$ python -q
>>> import numpy as np
>>> from numpy import linalg as LA
>>> np.set_printoptions(precision=3, suppress=True, linewidth=140, floatmode="fixed")
>>> W0 = np.loadtxt("data.csv", delimiter=",")
>>> print(W0)
[[-0.562  0.803  0.043 -0.196]
 [-0.176 -0.282  0.816 -0.473]
 [-0.808 -0.503 -0.230  0.203]
 [-0.035  0.151  0.528  0.835]]
>>> Y = np.array([[1, 3, 1], [3, 1, 3], [1, 0, 1], [3, 1, 2]])
>>> print(np.einsum("ij->j", W0))
[-1.580  0.168  1.157  0.369]
>>> print(LA.matrix_rank(np.vstack([W0, Y.T])))
4
>>> print(W0 @ Y)
[[ 1.300 -1.079  1.497]
 [-1.625 -1.282 -1.152]
 [-1.940 -2.723 -2.143]
 [ 3.451  0.880  2.616]]
>>> print(Y.T @ W0.T)
[[ 1.300 -1.625 -1.940  3.451]
 [-1.079 -1.282 -2.723  0.880]
 [ 1.497 -1.152 -2.143  2.616]]
>>> print(np.einsum("ik,kj->ij", W0, Y))
[[ 1.300 -1.079  1.497]
 [-1.625 -1.282 -1.152]
 [-1.940 -2.723 -2.143]
 [ 3.451  0.880  2.616]]
>>> print(np.vstack([W0, Y.T]).shape)
(7, 4)
>>> q = W0.astype(float).copy()
>>> for j in range(4):
...     q[:, j] -= q[:, :j] @ (q[:, :j].T @ q[:, j])
...     q[:, j] /= LA.norm(q[:, j])
... 
>>> print(q)
[[-0.562  0.803  0.043 -0.196]
 [-0.176 -0.282  0.816 -0.473]
 [-0.808 -0.503 -0.230  0.203]
 [-0.035  0.151  0.528  0.835]]
>>> print(np.round(q.T @ q, 3) + 0)
[[1.000 0.000 0.000 0.000]
 [0.000 1.000 0.000 0.000]
 [0.000 0.000 1.000 0.000]
 [0.000 0.000 0.000 1.000]]
>>> print(np.round(q.T @ W0, 3) + 0)
[[1.000 0.000 0.000 0.000]
 [0.000 1.000 0.000 0.000]
 [0.000 0.000 1.000 0.000]
 [0.000 0.000 0.000 1.000]]
